% python3 -q
>>> import numpy as np
>>> np.set_printoptions(precision=2, suppress=True, linewidth=140, legacy="1.25")
>>> def tidy(a):
...     return np.round(a, 2) + 0
... 
>>> W0 = np.load("mat.npy")
>>> print(W0)
[[-14.47  12.    -6.83]
 [-19.14  -5.6    1.48]
 [ -4.66  19.45   0.37]
 [  4.74 -15.6   11.59]
 [  6.3   18.97   0.76]
 [ 10.05 -14.3   -9.72]
 [ 10.19  -2.14 -17.08]
 [-12.77  15.26   2.  ]
 [-14.21  -1.89 -13.94]
 [ 12.31  12.92  -9.02]
 [ 16.88 -10.62  -1.53]
 [ 14.71   1.79 -13.43]
 [ 17.43  -8.     5.68]
 [ 18.64  -2.87   6.66]
 [ 19.93   0.79  -1.48]
 [-11.73 -12.54  10.26]
 [-15.74  -9.97   7.28]
 [-12.19   8.68  13.27]
 [-12.58   0.13  15.55]]
>>> G = np.cov(W0, rowvar=False)
>>> tidy(np.linalg.eigvalsh(G)[::-1])
array([217.04, 133.23,  71.3 ])
>>> tidy(np.corrcoef(W0[:, 1], W0[:, 0])[0, 1])
-0.15
>>> np.argsort(-W0.std(axis=0).round(6), kind="stable")
array([0, 1, 2])
>>> np.argwhere(np.triu(np.abs(np.corrcoef(W0.T)) > 0.8, 1))
array([], shape=(0, 2), dtype=int64)
>>> tidy(G)
array([[200.73, -23.57, -39.17],
       [-23.57, 127.11, -16.21],
       [-39.17, -16.21,  93.74]])
>>> G.shape
(3, 3)
>>> print(np.median(W0, axis=0))
[ 4.74 -1.89  0.76]
>>> E = np.loadtxt("w.csv", delimiter=",")
>>> E
array([[1., 2., 3., 2.],
       [2., 2., 0., 3.],
       [3., 3., 3., 2.],
       [0., 3., 0., 1.]])
>>> t = np.radians(90)
>>> R = np.eye(4)
>>> R[3, 3] = R[2, 2] = np.cos(t)
>>> R[3, 2], R[2, 3] = -np.sin(t), np.sin(t)
>>> tidy(R)
array([[ 1.,  0.,  0.,  0.],
       [ 0.,  1.,  0.,  0.],
       [ 0.,  0.,  0.,  1.],
       [ 0.,  0., -1.,  0.]])
>>> Y = E @ R.T
>>> print(tidy(np.linalg.det(R)), np.trace(R))
1.0 2.0
>>> np.abs(Y - E).max(axis=0)
array([0., 0., 3., 5.])
>>> rng = np.random.default_rng(765)
>>> labels = rng.permutation(4)
>>> labels
array([1, 2, 0, 3])
>>> Y = E[labels][:, labels]
>>> print(tidy(np.linalg.det(Y)), tidy(np.linalg.det(E[labels])))
48.0 48.0
>>> np.trace(Y)
7.0
>>> Y = np.linalg.inv(E)
>>> tidy(np.linalg.det(E) * Y)
array([[-21.,   3.,  21.,  -9.],
       [ -6.,  -6.,   6.,  18.],
       [ 15.,  -9.,   1.,  -5.],
       [ 18.,  18., -18.,  -6.]])
>>> tidy(np.linalg.det(E) * np.linalg.det(Y))
1.0
>>> (np.abs(Y) > 1e-9).astype(int)
array([[1, 1, 1, 1],
       [1, 1, 1, 1],
       [1, 1, 1, 1],
       [1, 1, 1, 1]])
>>> print(tidy(E @ Y))
[[1. 0. 0. 0.]
 [0. 1. 0. 0.]
 [0. 0. 1. 0.]
 [0. 0. 0. 1.]]
>>> m1 = np.loadtxt("a.csv", delimiter=",")
>>> print(m1)
[[ 17.   6.   2.]
 [  5.  10.   3.]
 [  6.   0. -10.]]
>>> print(tidy(np.abs(np.linalg.eigvals(m1)).max()))
20.57
>>> np.allclose(m1 @ m1.T, m1.T @ m1)
False
>>> m1 @ m1
array([[331., 162.,  32.],
       [153., 130.,  10.],
       [ 42.,  36., 112.]])
>>> (m1 + m1.T) / 2
array([[ 17. ,   5.5,   4. ],
       [  5.5,  10. ,   1.5],
       [  4. ,   1.5, -10. ]])
>>> np.allclose(m1, m1.T)
False
>>> tidy(np.linalg.matrix_power(m1, 3))
array([[6629., 3606.,  828.],
       [3311., 2218.,  596.],
       [1566.,  612., -928.]])
>>> u = np.array([-5, 5, 4])
>>> Y = m1 + np.outer(u, np.eye(3)[2])
>>> print(Y)
[[17.  6. -3.]
 [ 5. 10.  8.]
 [ 6.  0. -6.]]
>>> tidy(np.linalg.norm(m1, 2))
20.72
>>> m1[2] @ m1[0]
82.0
>>> tidy(np.linalg.norm(m1[2] - m1[0]))
17.35
>>> tidy(np.linalg.norm(m1, 1)), tidy(np.linalg.norm(m1, np.inf))
(28.0, 25.0)
>>> tidy(np.linalg.norm(m1, axis=1))
array([18.14, 11.58, 11.66])
>>> print(tidy(np.linalg.norm(m1[2], 1)), tidy(np.linalg.norm(m1[2], np.inf)))
16.0 10.0
>>> print(tidy(np.linalg.norm(m1, axis=0)))
[18.71 11.66 10.63]
>>> print(np.linalg.norm(m1, axis=1).argmax())
0
>>> t3 = np.stack([m1, -2 * m1, m1[::-1]])
>>> tidy(np.linalg.norm(t3, axis=(1, 2)))
array([24.47, 48.95, 24.47])
>>> tidy(np.linalg.det(t3))
array([-1412., 11296.,  1412.])
>>> print(np.linalg.matrix_rank(t3.reshape(3, -1)))
2
>>> print(t3.sum(axis=0))
[[-11.  -6. -12.]
 [  0.   0.   0.]
 [ 11.   6.  12.]]
>>> M = np.array([[-2, 0, 0], [0, 0, 0], [0, 0, 1]])
>>> tidy(np.linalg.pinv(M))
array([[-0.5,  0. ,  0. ],
       [ 0. ,  0. ,  0. ],
       [ 0. ,  0. ,  1. ]])
>>> M[:, 0] @ M[:, 2]
0
>>> t3 = np.stack([M, -2 * M, M[::-1]])
>>> np.linalg.matrix_rank(t3)
array([2, 2, 2])
>>> np.linalg.matrix_rank(t3.reshape(3, -1))
2
>>> (t3 @ M.T).shape
(3, 3, 3)
>>> t3.sum(axis=0)
array([[ 2,  0,  1],
       [ 0,  0,  0],
       [-2,  0, -1]])
>>> mat = np.load("block7.npy")
>>> print(mat)
[[  0.94   1.71   2.36]
 [ -3.79  -6.75  -8.52]
 [ -3.32  -6.04  -7.79]
 [  6.08  10.69  13.73]
 [  4.33   7.69   9.84]
 [ -4.48  -8.14 -10.61]
 [ -0.71  -1.21  -1.63]
 [ -0.09   0.22   0.36]
 [ -3.97  -7.05  -9.09]
 [  2.83   5.16   6.72]
 [ -5.27  -8.65 -11.27]
 [  2.07   3.78   4.92]
 [ -3.5   -6.31  -7.89]
 [  2.27   3.68   4.79]
 [  3.61   6.32   8.03]
 [  6.35  11.3   14.2 ]
 [  3.61   6.04   7.97]
 [ -3.62  -6.4   -8.27]
 [  4.28   7.67   9.75]
 [  2.92   4.79   6.25]
 [  2.01   3.78   4.69]]
>>> Y = np.c_[mat[:, :1] @ np.array([[4]]), np.array([5, -2, 6, 1, -2, -2, -9, -4, 1, 3, -3, -4, 9, -8, -7, 1, -5, 2, -8, 3, 8])]
>>> Y
array([[  3.76,   5.  ],
       [-15.16,  -2.  ],
       [-13.28,   6.  ],
       [ 24.32,   1.  ],
       [ 17.32,  -2.  ],
       [-17.92,  -2.  ],
       [ -2.84,  -9.  ],
       [ -0.36,  -4.  ],
       [-15.88,   1.  ],
       [ 11.32,   3.  ],
       [-21.08,  -3.  ],
       [  8.28,  -4.  ],
       [-14.  ,   9.  ],
       [  9.08,  -8.  ],
       [ 14.44,  -7.  ],
       [ 25.4 ,   1.  ],
       [ 14.44,  -5.  ],
       [-14.48,   2.  ],
       [ 17.12,  -8.  ],
       [ 11.68,   3.  ],
       [  8.04,   8.  ]])
>>> tidy(np.linalg.norm(Y - mat @ np.linalg.lstsq(mat, Y)[0], axis=0))
array([ 0.  , 23.11])
>>> tidy(np.linalg.lstsq(mat, Y[:, 0])[0])
array([4., 0., 0.])
